$ ipython --no-banner

In [1]: import numpy as np

In [2]: import numpy.linalg as la

In [3]: np.set_printoptions(precision=2, suppress=True, linewidth=160)

In [4]: X = np.load("m.npy")

In [5]: X.round(2) + 0
Out[5]: 
array([[  1.58,  11.62, -16.08, -30.43],
       [  1.46,  10.91, -15.5 , -29.34],
       [  1.35,  10.32, -15.  , -28.43],
       [  0.98,   8.32, -13.29, -25.29],
       [  0.47,   5.67, -10.88, -20.92],
       [ -0.54,   0.91,  -5.86, -11.99],
       [ -1.12,  -1.52,  -1.53,  -4.4 ],
       [ -1.12,  -1.53,  -1.48,  -4.29],
       [ -1.12,  -1.56,  -1.24,  -3.86],
       [ -0.72,  -0.92,   0.  ,  -1.08],
       [ -0.57,  -0.69,   0.06,  -0.75],
       [ -0.34,  -0.38,   0.08,  -0.39],
       [ -0.15,  -0.16,   0.04,  -0.16],
       [  0.01,   0.01,   0.  ,   0.01],
       [  0.17,   0.16,  -0.06,   0.16],
       [  0.71,   0.55,  -0.33,   0.6 ],
       [  1.39,   0.82,  -0.73,   1.13],
       [  1.4 ,   0.82,  -0.74,   1.14],
       [  1.4 ,   0.83,  -0.74,   1.14],
       [  2.09,   0.87,  -1.18,   1.7 ],
       [  2.93,   0.65,  -1.73,   2.49],
       [  3.27,   0.48,  -1.95,   2.84],
       [  5.41,  -1.5 ,  -3.23,   5.61],
       [  5.68,  -1.84,  -3.38,   6.01],
       [  7.06,  -3.98,  -4.07,   8.38],
       [ 13.61, -20.7 ,  -5.96,  24.77]])

In [6]: Xc = X - X.mean(axis=0)

In [7]: vecs = la.svd(Xc)[2][:3]

In [8]: other = Xc - Xc @ vecs.T @ vecs

In [9]: np.round(np.cov(Xc @ vecs.T, rowvar=False), 2) + 0
Out[9]: 
array([[219.31,   0.  ,   0.  ],
       [  0.  ,  20.66,   0.  ],
       [  0.  ,   0.  ,   4.43]])

In [10]: la.lstsq(X[:-1].T, X[-1])[2]
Out[10]: np.int32(3)

In [11]: np.unique(X.round(6), axis=0).shape
Out[11]: (26, 4)

In [12]: np.round(X @ la.pinv(X) @ X, 2) + 0
Out[12]: 
array([[  1.58,  11.62, -16.08, -30.43],
       [  1.46,  10.91, -15.5 , -29.34],
       [  1.35,  10.32, -15.  , -28.43],
       [  0.98,   8.32, -13.29, -25.29],
       [  0.47,   5.67, -10.88, -20.92],
       [ -0.54,   0.91,  -5.86, -11.99],
       [ -1.12,  -1.52,  -1.53,  -4.4 ],
       [ -1.12,  -1.53,  -1.48,  -4.29],
       [ -1.12,  -1.56,  -1.24,  -3.86],
       [ -0.72,  -0.92,   0.  ,  -1.08],
       [ -0.57,  -0.69,   0.06,  -0.75],
       [ -0.34,  -0.38,   0.08,  -0.39],
       [ -0.15,  -0.16,   0.04,  -0.16],
       [  0.01,   0.01,   0.  ,   0.01],
       [  0.17,   0.16,  -0.06,   0.16],
       [  0.71,   0.55,  -0.33,   0.6 ],
       [  1.39,   0.82,  -0.73,   1.13],
       [  1.4 ,   0.82,  -0.74,   1.14],
       [  1.4 ,   0.83,  -0.74,   1.14],
       [  2.09,   0.87,  -1.18,   1.7 ],
       [  2.93,   0.65,  -1.73,   2.49],
       [  3.27,   0.48,  -1.95,   2.84],
       [  5.41,  -1.5 ,  -3.23,   5.61],
       [  5.68,  -1.84,  -3.38,   6.01],
       [  7.06,  -3.98,  -4.07,   8.38],
       [ 13.61, -20.7 ,  -5.96,  24.77]])

In [13]: np.abs(np.diag(la.qr(X)[1])) > 1e-9
Out[13]: array([ True,  True,  True, False])

In [14]: Xc = X - X.mean(axis=0)

In [15]: Uu, sigma, Vt = la.svd(Xc, full_matrices=False)

In [16]: la.matrix_rank(Xc)
Out[16]: np.int64(3)

In [17]: np.abs(Vt[0]).argmax()
Out[17]: np.int64(3)

In [18]: np.round(Xc.mean(axis=0), 2) + 0
Out[18]: array([0., 0., 0., 0.])

In [19]: round(float((sigma ** 2).sum() ** 2 / (sigma ** 4).sum()), 2)
Out[19]: 1.23

In [20]: np.searchsorted(np.cumsum(sigma ** 2) / (sigma ** 2).sum(), 0.9) + 1
Out[20]: np.int64(2)

In [21]: sigma.round(2) + 0
Out[21]: array([74.05, 22.73, 10.53,  0.  ])

In [22]: J = np.loadtxt("a.csv", delimiter=",")

In [23]: J
Out[23]: 
array([[  0.58,   0.55,   0.32,  -0.46,   0.64,   0.3 ],
       [ -5.24,  -7.27,   4.  ,   5.75,  -5.88,  -8.01],
       [ -1.33,  -1.87,   1.11,   1.06,  -1.54,  -1.93],
       [ -2.17,  -2.67,   1.68,   1.75,  -2.64,  -2.58],
       [  2.99,   3.8 ,  -2.03,  -2.9 ,   3.77,   3.95],
       [  3.52,   4.66,  -2.7 ,  -4.38,   4.81,   5.4 ],
       [ -3.49,  -4.43,   2.63,   3.11,  -3.79,  -5.35],
       [  2.87,   3.42,  -2.31,  -2.81,   3.32,   4.18],
       [ -3.44,  -3.92,   2.58,   2.92,  -3.91,  -5.45],
       [  0.61,   0.51,   0.29,  -0.61,   0.52,   0.56],
       [  3.92,   5.33,  -3.19,  -4.05,   4.3 ,   6.23],
       [-12.99, -17.11,  11.2 ,  12.62, -15.63, -19.57],
       [ -5.81,  -7.42,   4.92,   5.5 ,  -6.69,  -8.79],
       [  9.32,  12.5 ,  -7.14,  -9.46,  10.68,  13.62],
       [ -2.2 ,  -2.93,   2.46,   1.81,  -2.29,  -3.08],
       [ -2.23,  -2.88,   1.27,   2.39,  -1.97,  -3.23],
       [  7.03,   9.57,  -5.96,  -7.07,   8.41,  10.25],
       [ -0.83,  -1.55,   0.53,   0.66,  -0.47,  -1.03],
       [ -4.61,  -5.69,   3.68,   4.56,  -4.8 ,  -7.  ],
       [  5.76,   6.71,  -4.64,  -5.06,   5.63,   8.04],
       [  9.9 ,  12.83,  -8.32, -10.2 ,  11.66,  14.71],
       [ -3.85,  -5.2 ,   3.07,   4.32,  -4.75,  -5.91]])

In [24]: Xc = J - J.mean(axis=0)

In [25]: Uu, sigma, Vt = la.svd(Xc, full_matrices=False)

In [26]: (np.sign(Uu[:, 0]) == np.sign(Uu[0, 0])).astype(int)
Out[26]: array([1, 0, 0, 0, 1, 1, 0, 1, 0, 1, 1, 0, 0, 1, 0, 0, 1, 0, 0, 1, 1, 0])

In [27]: np.round(Xc.mean(axis=0), 2) + 0
Out[27]: array([0., 0., 0., 0., 0., 0.])

In [28]: np.abs(Vt[-1])
Out[28]: array([0.71, 0.35, 0.18, 0.37, 0.08, 0.45])

In [29]: la.matrix_rank(Xc)
Out[29]: np.int64(6)

In [30]: np.abs(Uu[:, 0]).argmax()
Out[30]: np.int64(11)

In [31]: sigma
Out[31]: array([70.08,  1.8 ,  1.49,  1.21,  0.98,  0.6 ])

In [32]: np.searchsorted(np.cumsum(sigma ** 2) / (sigma ** 2).sum(), 0.9) + 1
Out[32]: np.int64(1)

In [33]: hat = J @ la.solve(J.T @ J, J.T)

In [34]: round(float(np.trace(hat)), 2)
Out[34]: 6.0

In [35]: np.round(la.eigvalsh(hat), 2) + 0
Out[35]: array([0., 0., 0., 0., 0., 0., 0., 0., 0., 0., 0., 0., 0., 0., 0., 0., 1., 1., 1., 1., 1., 1.])

In [36]: np.round(la.norm(J, 2) / la.norm(J), 2)
Out[36]: np.float64(1.0)

In [37]: la.matrix_rank(J, rtol=0.1)
Out[37]: np.int64(1)

In [38]: round(np.log10(la.cond(J)))
Out[38]: 2

In [39]: la.cond(J) > 100
Out[39]: np.True_

In [40]: [round(float(x), 2) for x in la.svd(J, compute_uv=False)[:3]]
Out[40]: [70.09, 1.92, 1.54]

In [41]: Z = J[[1, 13]].astype(float)

In [42]: for _ in range(3):
    ...:     idx = la.norm(J[:, None] - Z, axis=-1).argmin(axis=1)
    ...:     Z = np.array([J[idx == j].mean(axis=0) for j in range(2)])
    ...: 

In [43]: idx
Out[43]: array([0, 0, 0, 0, 1, 1, 0, 1, 0, 0, 1, 0, 0, 1, 0, 0, 1, 0, 0, 1, 1, 0])

In [44]: np.bincount(idx)
Out[44]: array([14,  8])

In [45]: W0 = np.loadtxt("w.csv", delimiter=",")

In [46]: W0
Out[46]: 
array([[ 1. ,  1.1, -1.2, -0.8,  0.5,  0.8],
       [ 0.1,  0.4,  1.5, -1. , -0.6,  0.7],
       [ 1. ,  0.7,  0.9,  0.2, -1.1, -0.2],
       [ 1.4, -0.2, -0.9, -0.7, -0.6,  0.2],
       [ 2.1,  0.3,  0.9, -0.5, -1.5, -0.5],
       [ 0.4, -1.7, -0.6,  1.8,  1.8,  0.9]])

In [47]: other = np.array([[0, 1, 0], [1, 2, 0], [0, 2, 3], [3, 0, 3], [0, 3, 0], [0, 1, 3]])

In [48]: np.einsum("ij->j", W0)
Out[48]: array([ 6. ,  0.6,  0.6, -1. , -1.5,  1.9])

In [49]: np.vstack([W0, other.T]).shape
Out[49]: (9, 6)

In [50]: la.matrix_rank(np.vstack([W0, other.T]))
Out[50]: np.int64(6)

In [51]: np.einsum("ik,kj->ji", W0, other)
Out[51]: 
array([[-1.3, -2.6,  1.3, -2.3, -1.2,  3.7],
       [ 3.1,  2.8,  0.7, -2.4, -0.5,  2.1],
       [-3.6,  3.6,  2.7, -4.2, -0.3,  6.3]])

In [52]: other.T @ W0.T
Out[52]: 
array([[-1.3, -2.6,  1.3, -2.3, -1.2,  3.7],
       [ 3.1,  2.8,  0.7, -2.4, -0.5,  2.1],
       [-3.6,  3.6,  2.7, -4.2, -0.3,  6.3]])

In [53]: np.einsum("ik,kj->ij", W0, other)
Out[53]: 
array([[-1.3,  3.1, -3.6],
       [-2.6,  2.8,  3.6],
       [ 1.3,  0.7,  2.7],
       [-2.3, -2.4, -4.2],
       [-1.2, -0.5, -0.3],
       [ 3.7,  2.1,  6.3]])
